>>> import numpy as np
>>> from numpy import linalg as LA
>>> np.set_printoptions(precision=3, suppress=True, linewidth=200)
>>> def tidy(a):
...     return np.round(a, 3) + 0
... 
>>> A = np.loadtxt("arr.csv", delimiter=",")
>>> print(A)
[[-2. -1.  2. -2. -1.  2. -1.]
 [ 2.  3.  3.  0.  3. -2. -1.]
 [ 2.  3.  3.  0.  3. -2. -1.]
 [ 2. -2.  2. -2. -2.  3.  0.]]
>>> Uu, s, vt = LA.svd(A)
>>> print(tidy(s))
[8.819 5.756 3.015 0.   ]
>>> M2 = Uu[:, :3] @ np.diag(s[:3]) @ vt[:3]
>>> print(tidy(M2))
[[-2. -1.  2. -2. -1.  2. -1.]
 [ 2.  3.  3.  0.  3. -2. -1.]
 [ 2.  3.  3.  0.  3. -2. -1.]
 [ 2. -2.  2. -2. -2.  3.  0.]]
>>> print(tidy(np.abs(A - M2).max()))
0.0
>>> J = np.diag(np.array([-2, -2, 0, 0, -2, 1, -1]))
>>> print(J)
[[-2  0  0  0  0  0  0]
 [ 0 -2  0  0  0  0  0]
 [ 0  0  0  0  0  0  0]
 [ 0  0  0  0  0  0  0]
 [ 0  0  0  0 -2  0  0]
 [ 0  0  0  0  0  1  0]
 [ 0  0  0  0  0  0 -1]]
>>> Uu, s, vt = LA.svd(J)
>>> print(s)
[2. 2. 2. 1. 1. 0. 0.]
>>> print(np.argmax(s[:-1] / (s[1:] + 1e-6)) + 1)
5
>>> M2 = Uu[:, :5] @ np.diag(s[:5]) @ vt[:5]
>>> print(np.abs(J - M2).max())
0.0
>>> print(tidy(LA.norm(J - M2) / LA.norm(J)))
0.0
>>> print(tidy(LA.norm(J - M2, 2)), s[5])
0.0 0.0
>>> vec = np.array([1, 5, 5, -3, -2, 0, 5])
>>> h = np.maximum(J @ vec, 0)
>>> print(np.maximum(J @ (3 * vec), 0))
[ 0  0  0  0 12  0  0]
>>> print(J * (h > 1e-9)[:, None])
[[ 0  0  0  0  0  0  0]
 [ 0  0  0  0  0  0  0]
 [ 0  0  0  0  0  0  0]
 [ 0  0  0  0  0  0  0]
 [ 0  0  0  0 -2  0  0]
 [ 0  0  0  0  0  0  0]
 [ 0  0  0  0  0  0  0]]
>>> print(J.T @ h)
[ 0  0  0  0 -8  0  0]
>>> print(tidy(np.tanh(J @ vec)))
[-0.964 -1.     0.     0.     0.999  0.    -1.   ]
>>> print(np.diff(J, axis=0))
[[ 2 -2  0  0  0  0  0]
 [ 0  2  0  0  0  0  0]
 [ 0  0  0  0  0  0  0]
 [ 0  0  0  0 -2  0  0]
 [ 0  0  0  0  2  1  0]
 [ 0  0  0  0  0 -1 -1]]
>>> print(np.count_nonzero(J))
5
>>> print(LA.matrix_rank(J))
5
>>> print(J.shape)
(7, 7)
>>> print(np.abs(J).max())
2
>>> print(tidy(J.mean(axis=0)))
[-0.286 -0.286  0.     0.    -0.286  0.143 -0.143]
>>> print(LA.lstsq(J[:-1].T, J[-1])[2])
4
>>> print(np.allclose(J[:-1].T @ LA.lstsq(J[:-1].T, J[-1])[0], J[-1]))
False
>>> rank = LA.matrix_rank(J)
>>> print(rank)
5
>>> null = LA.svd(J)[2][rank:].T
>>> print(LA.matrix_rank(J.T @ J), LA.matrix_rank(J @ J.T))
5 5
>>> print(np.allclose(J @ null, 0))
True
>>> print(null @ null.T)
[[0. 0. 0. 0. 0. 0. 0.]
 [0. 0. 0. 0. 0. 0. 0.]
 [0. 0. 1. 0. 0. 0. 0.]
 [0. 0. 0. 1. 0. 0. 0.]
 [0. 0. 0. 0. 0. 0. 0.]
 [0. 0. 0. 0. 0. 0. 0.]
 [0. 0. 0. 0. 0. 0. 0.]]
>>> print([int(LA.matrix_rank(np.delete(J, i, axis=0))) for i in range(7)])
[4, 4, 5, 5, 4, 4, 4]
>>> print(J @ null)
[[0. 0.]
 [0. 0.]
 [0. 0.]
 [0. 0.]
 [0. 0.]
 [0. 0.]
 [0. 0.]]
>>> print([int(LA.matrix_rank(J[:i])) for i in range(1, len(J) + 1)])
[1, 2, 2, 2, 3, 4, 5]
>>> F = np.loadtxt("dump.csv", delimiter=",")
>>> print(F)
[[  4.963  -0.021 -10.89 ]
 [  5.778   0.755  -9.013]
 [  5.986  -0.364  -8.459]
 [  5.995   1.32   -7.599]
 [  5.851   0.947  -9.799]
 [  6.77   -0.342  -9.009]
 [  5.2     0.263  -7.736]
 [  4.634  -0.41   -8.175]
 [  8.334  -0.019  -9.667]
 [  5.79    1.703 -11.453]
 [  6.15    0.246  -9.577]
 [  5.719  -0.212 -11.013]
 [  4.857  -0.743  -9.483]
 [  5.782  -2.469  -8.555]
 [  7.975   2.386  -8.165]
 [  4.099   1.36   -9.36 ]
 [  8.446  -0.049  -9.672]
 [  6.425  -1.314  -9.241]
 [  8.663   0.19   -6.066]
 [  8.087   0.5    -8.528]]
>>> z = F[:, 0] > np.median(F[:, 0])
>>> f = F[z].mean(axis=0) - F[~z].mean(axis=0)
>>> print(z.astype(int))
[0 0 1 1 0 1 0 0 1 0 1 0 0 0 1 0 1 1 1 1]
>>> C = F[[0, 3]].astype(float)
>>> for _ in range(5):
...     z = LA.norm(F[:, None] - C, axis=-1).argmin(axis=1)
...     C = np.array([F[z == j].mean(axis=0) for j in range(2)])
... 
>>> print(z)
[0 0 0 1 0 0 0 0 1 0 0 0 0 0 1 0 1 0 1 1]
>>> print(tidy(C))
[[ 5.572 -0.043 -9.412]
 [ 7.917  0.721 -8.283]]
>>> print(np.abs(C[1] - C[0]).argmax())
0
>>> M2 = np.array([[2, 3, 1, 0],
...     [3, 2, 2, 2],
...     [3, 3, 1, 1],
...     [1, 3, 0, 0],
...     [2, 3, 1, 2],
...     [2, 1, 3, 1]])
>>> C = np.array([[-3, -2, 1, 1, -1, -2, 3],
...     [3, 3, 0, -1, -1, -3, 1],
...     [-2, -1, 3, -1, 1, 3, -2],
...     [3, 1, 1, 2, 1, -1, 0]])
>>> rng = np.random.default_rng(61461)
>>> E = M2 @ C + 0.02 * rng.normal(size=(6, 7))
>>> print(tidy(E))
[[  0.998   3.996   5.004  -1.984  -3.977 -10.013   7.021]
 [ -0.994  -0.006  11.      2.993  -1.024  -7.974   6.996]
 [  1.037   2.96    6.957   1.016  -3.986 -12.988  10.017]
 [  6.061   7.014   1.021  -1.995  -4.021 -10.997   6.004]
 [  6.996   6.03    6.958   2.004  -1.996 -11.991   7.039]
 [ -6.014  -2.991  11.998  -0.015   0.993   0.974   0.938]]
>>> print(np.argsort(-LA.norm(E, axis=0).round(6), kind="stable")[:3])
[5 2 6]
>>> print([round(float(x), 3) for x in LA.svd(E, compute_uv=False)[:3]])
[35.228, 17.307, 5.692]
>>> print(LA.matrix_rank(E, rtol=0.1))
4
>>> vec = np.array([-2, -2, 3, -3, -3, 1, -3])
>>> print((E @ vec).argmax())
5
>>> print(tidy((E * vec).sum(axis=1)))
[ -8.169   0.129 -21.255 -34.047 -38.309  49.23 ]
>>> print(tidy(np.einsum("ij,j->i", E, vec)))
[ -8.169   0.129 -21.255 -34.047 -38.309  49.23 ]
>>> print(np.sign((E @ vec).round(6)))
[-1.  1. -1. -1. -1.  1.]
>>> Uu, s, vt = LA.svd(E)
>>> print(tidy(s))
[35.228 17.307  5.692  4.26   0.055  0.02 ]
>>> print(np.argmax(s[:-1] / (s[1:] + 1e-6)) + 1)
4
>>> M2 = Uu[:, :4] @ np.diag(s[:4]) @ vt[:4]
>>> print(LA.matrix_rank(M2))
4
>>> M2 = E + rng.integers(-2, 3, (6, 4)) @ rng.integers(-2, 3, (4, 7))
>>> print(tidy(M2))
[[ -1.002   0.996   8.004  -0.984  -5.977 -15.013  10.021]
 [  4.006   0.994   5.     -0.007  -3.024  -3.974   7.996]
 [  6.037  -1.04    7.957   1.016 -11.986 -17.988  12.017]
 [  0.061  15.014   0.021  -0.995   1.979  -4.997   4.004]
 [  0.996   5.03    7.958   2.004   3.004 -12.991  10.039]
 [ -9.014   1.009   6.998  -2.015   0.993   3.974   6.938]]
>>> print(np.abs(M2 - E).sum(axis=1))
[19. 22. 25. 30. 17. 23.]
>>> print(tidy(M2 - E))
[[-2. -3.  3.  1. -2. -5.  3.]
 [ 5.  1. -6. -3. -2.  4.  1.]
 [ 5. -4.  1.  0. -8. -5.  2.]
 [-6.  8. -1.  1.  6.  6. -2.]
 [-6. -1.  1.  0.  5. -1.  3.]
 [-3.  4. -5. -2.  0.  3.  6.]]
>>> print(tidy(LA.norm(E[4] - E[5])))
22.234
>>> print(tidy(LA.norm(E[4], 1)), tidy(LA.norm(E[4], np.inf)))
43.014 11.991
>>> print(tidy(LA.norm(E, 1)), tidy(LA.norm(E, np.inf)))
54.937 43.014
>>> print(tidy(LA.norm(E) ** 2 / LA.norm(E, 2) ** 2))
1.282
>>> print(tidy(E[4] @ E[5]))
16.283
>>> M = np.load("block13.npy")
>>> print(M)
[[ 0  0  1]
 [ 0  0  1]
 [40 20  1]
 [ 0  0  1]
 [ 0  0  1]
 [ 0  0  1]
 [ 8  4  1]
 [ 8  4  1]
 [ 8  4  1]
 [16  8  1]]
>>> rank = LA.matrix_rank(M)
>>> print(rank)
2
>>> null = LA.svd(M)[2][rank:].T
>>> print(null.shape)
(3, 1)
>>> print(np.allclose(M @ null, 0))
True
>>> print(tidy(null @ null.T))
[[ 0.2 -0.4  0. ]
 [-0.4  0.8  0. ]
 [ 0.   0.   0. ]]
>>> print(tidy(null[:, 0] / null[np.abs(null[:, 0]).round(6).argmax(), 0]))
[-0.5  1.   0. ]
>>> print(LA.matrix_rank(M.T @ M), LA.matrix_rank(M @ M.T))
2 2
>>> print([int(LA.matrix_rank(M[:i])) for i in range(1, len(M) + 1)])
[1, 1, 2, 2, 2, 2, 2, 2, 2, 2]
>>> M2 = M / np.sqrt((M ** 2).mean(axis=1, keepdims=True))
>>> print(tidy(M - M.mean(axis=1, keepdims=True)))
[[ -0.333  -0.333   0.667]
 [ -0.333  -0.333   0.667]
 [ 19.667  -0.333 -19.333]
 [ -0.333  -0.333   0.667]
 [ -0.333  -0.333   0.667]
 [ -0.333  -0.333   0.667]
 [  3.667  -0.333  -3.333]
 [  3.667  -0.333  -3.333]
 [  3.667  -0.333  -3.333]
 [  7.667  -0.333  -7.333]]
>>> Uu, s, vt = LA.svd(M)
>>> print(tidy(s))
[50.627  2.62   0.   ]
>>> M2 = Uu[:, :2] @ np.diag(s[:2]) @ vt[:2]
>>> print(tidy(LA.norm(M - M2) / LA.norm(M)))
0.0
>>> print(LA.matrix_rank(M2))
2
>>> print(tidy(M2))
[[ 0.  0.  1.]
 [ 0.  0.  1.]
 [40. 20.  1.]
 [ 0.  0.  1.]
 [ 0.  0.  1.]
 [ 0.  0.  1.]
 [ 8.  4.  1.]
 [ 8.  4.  1.]
 [ 8.  4.  1.]
 [16.  8.  1.]]
>>> print(LA.matrix_rank(M, rtol=0.1))
1
>>> print(np.argsort(-LA.norm(M, axis=0).round(6), kind="stable")[:3])
[0 1 2]
>>> print(tidy(LA.norm(M, 2) / LA.norm(M)))
0.999
